$ python -q
>>> import numpy as np
>>> from numpy import linalg as LA
>>> np.set_printoptions(precision=3, suppress=True, linewidth=200)
>>> B = np.array([[2, 0, 0, 2, 0, 1, 2, 1, 2, 1, 2, 2],
...     [2, 0, 2, 1, 0, 1, 0, 0, 2, 1, 1, 0],
...     [0, 0, 0, 2, 1, 2, 2, 1, 2, 1, 2, 1],
...     [1, 1, 0, 2, 0, 1, 1, 0, 1, 1, 2, 2],
...     [1, 1, 1, 0, 1, 1, 2, 1, 0, 0, 1, 0],
...     [1, 2, 2, 1, 1, 1, 0, 2, 2, 1, 2, 0],
...     [1, 1, 0, 1, 0, 1, 1, 1, 0, 0, 2, 0],
...     [1, 2, 2, 2, 0, 1, 1, 1, 1, 2, 2, 2],
...     [2, 0, 2, 0, 0, 1, 0, 1, 1, 0, 1, 1],
...     [0, 2, 0, 2, 0, 1, 1, 2, 1, 2, 0, 1],
...     [2, 2, 1, 0, 0, 2, 0, 2, 2, 2, 0, 1],
...     [1, 1, 2, 0, 2, 1, 0, 2, 2, 0, 1, 2]])
>>> F = np.triu(B)
>>> F
array([[2, 0, 0, 2, 0, 1, 2, 1, 2, 1, 2, 2],
       [0, 0, 2, 1, 0, 1, 0, 0, 2, 1, 1, 0],
       [0, 0, 0, 2, 1, 2, 2, 1, 2, 1, 2, 1],
       [0, 0, 0, 2, 0, 1, 1, 0, 1, 1, 2, 2],
       [0, 0, 0, 0, 1, 1, 2, 1, 0, 0, 1, 0],
       [0, 0, 0, 0, 0, 1, 0, 2, 2, 1, 2, 0],
       [0, 0, 0, 0, 0, 0, 1, 1, 0, 0, 2, 0],
       [0, 0, 0, 0, 0, 0, 0, 1, 1, 2, 2, 2],
       [0, 0, 0, 0, 0, 0, 0, 0, 1, 0, 1, 1],
       [0, 0, 0, 0, 0, 0, 0, 0, 0, 2, 0, 1],
       [0, 0, 0, 0, 0, 0, 0, 0, 0, 0, 0, 1],
       [0, 0, 0, 0, 0, 0, 0, 0, 0, 0, 0, 2]])
>>> # rank 11
>>> B = np.array([[0, -3, -1],
...     [3, -2, -3],
...     [-3, 2, -1],
...     [-2, 1, 1],
...     [-3, 2, 2],
...     [-3, -1, -3],
...     [-2, 3, 0],
...     [-3, 0, 3],
...     [-2, 3, 1],
...     [0, 2, 1],
...     [-1, -3, -1],
...     [1, -1, -3]])
>>> np.einsum("ij->j", F)
array([ 2,  0,  2,  7,  2,  7,  8,  7, 11,  9, 15, 12])
>>> print(np.einsum("ij,ij->i", F, F))
[27 12 24 16  8 14  6 14  3  5  1  4]
>>> print(F @ B)
[[-18   1  -5]
 [-16   9  -2]
 [-25   9  -1]
 [-11   1  -7]
 [-14   4   1]
 [-15   1   4]
 [ -7  -3   1]
 [ -5  -1  -2]
 [ -2  -1  -3]
 [  1   3  -1]
 [  1  -1  -3]
 [  2  -2  -6]]
>>> LA.matrix_rank(F @ B)
np.int64(3)
>>> LA.matrix_rank(np.vstack([F, B.T]))
np.int64(12)
>>> B.T @ F.T
array([[-18, -16, -25, -11, -14, -15,  -7,  -5,  -2,   1,   1,   2],
       [  1,   9,   9,   1,   4,   1,  -3,  -1,  -1,   3,  -1,  -2],
       [ -5,  -2,  -1,  -7,   1,   4,   1,  -2,  -3,  -1,  -3,  -6]])
>>> r = LA.matrix_rank(F)
>>> r
np.int64(11)
>>> null = LA.svd(F)[2][r:].T
>>> [int(LA.matrix_rank(F[:, :j + 1])) for j in range(12)]
[1, 1, 2, 3, 4, 5, 6, 7, 8, 9, 10, 11]
>>> np.allclose(F @ null, 0)
True
>>> print([int(LA.matrix_rank(np.delete(F, i, axis=0))) for i in range(12)])
[10, 10, 10, 10, 10, 10, 10, 10, 10, 10, 11, 11]
>>> Uu, sig, Vh = LA.svd(F)
>>> np.argmax(sig[:-1] / (sig[1:] + 1e-6)) + 1
np.int64(11)
>>> sig.round(3) + 0
array([9.48 , 3.677, 3.245, 2.961, 1.995, 1.743, 1.439, 1.336, 0.615, 0.225, 0.115, 0.   ])
>>> B = Uu[:, :11] @ np.diag(sig[:11]) @ Vh[:11]
>>> np.round(LA.norm(F - B, 2), 3), np.round(sig[11], 3)
(np.float64(0.0), np.float64(0.0))
>>> LA.matrix_rank(B)
np.int64(11)
>>> B.round(3) + 0
array([[2., 0., 0., 2., 0., 1., 2., 1., 2., 1., 2., 2.],
       [0., 0., 2., 1., 0., 1., 0., 0., 2., 1., 1., 0.],
       [0., 0., 0., 2., 1., 2., 2., 1., 2., 1., 2., 1.],
       [0., 0., 0., 2., 0., 1., 1., 0., 1., 1., 2., 2.],
       [0., 0., 0., 0., 1., 1., 2., 1., 0., 0., 1., 0.],
       [0., 0., 0., 0., 0., 1., 0., 2., 2., 1., 2., 0.],
       [0., 0., 0., 0., 0., 0., 1., 1., 0., 0., 2., 0.],
       [0., 0., 0., 0., 0., 0., 0., 1., 1., 2., 2., 2.],
       [0., 0., 0., 0., 0., 0., 0., 0., 1., 0., 1., 1.],
       [0., 0., 0., 0., 0., 0., 0., 0., 0., 2., 0., 1.],
       [0., 0., 0., 0., 0., 0., 0., 0., 0., 0., 0., 1.],
       [0., 0., 0., 0., 0., 0., 0., 0., 0., 0., 0., 2.]])
>>> LA.matrix_rank(F, rtol=0.05)
np.int64(9)
>>> A = np.loadtxt("w.csv", delimiter=",")
>>> print(A)
[[3. 1. 3. 0. 1.]
 [1. 3. 1. 3. 0.]
 [0. 1. 3. 1. 3.]
 [3. 0. 1. 3. 1.]
 [1. 3. 0. 1. 3.]]
>>> Q, V = LA.qr(A[:, :4])[0], LA.qr(A[:, 4:])[0]
>>> sig = LA.svd(Q.T @ V, compute_uv=False)
>>> np.degrees(np.arccos(sig.clip(0, 1)))
array([39.971])
>>> sig
array([0.766])
>>> (sig > 0.9).sum()
np.int64(0)
>>> u = np.array([-1, 1])
>>> np.polyval(u, A[3])
array([-2.,  1.,  0., -2.,  0.])
>>> print(np.cross(A[3, :3], A[2, :3]))
[-1. -9.  3.]
>>> np.correlate(A[3], A[2], "full")
array([ 9.,  3., 12., 13.,  9., 11.,  6.,  1.,  0.])
>>> u, v = A[3], A[0]
>>> u @ v
np.float64(13.0)
>>> pr = (u @ v) / (u @ u) * u
>>> print(np.outer(u, v))
[[9. 3. 9. 0. 3.]
 [0. 0. 0. 0. 0.]
 [3. 1. 3. 0. 1.]
 [9. 3. 9. 0. 3.]
 [3. 1. 3. 0. 1.]]
>>> M = np.load("dump.npy")
>>> M
array([[0, 0, 0, 0, 1, 0, 0],
       [0, 0, 0, 0, 0, 0, 1],
       [0, 1, 0, 0, 0, 0, 0],
       [1, 0, 0, 0, 0, 0, 0],
       [0, 0, 0, 0, 0, 1, 0],
       [0, 0, 0, 1, 0, 0, 0],
       [0, 0, 1, 0, 0, 0, 0]])
>>> x0 = np.array([2, 0, 1, 2, 1, 2, 2])
>>> [p for p in range(1, 25) if np.allclose(LA.matrix_power(M, p), np.eye(7))]
[12, 24]
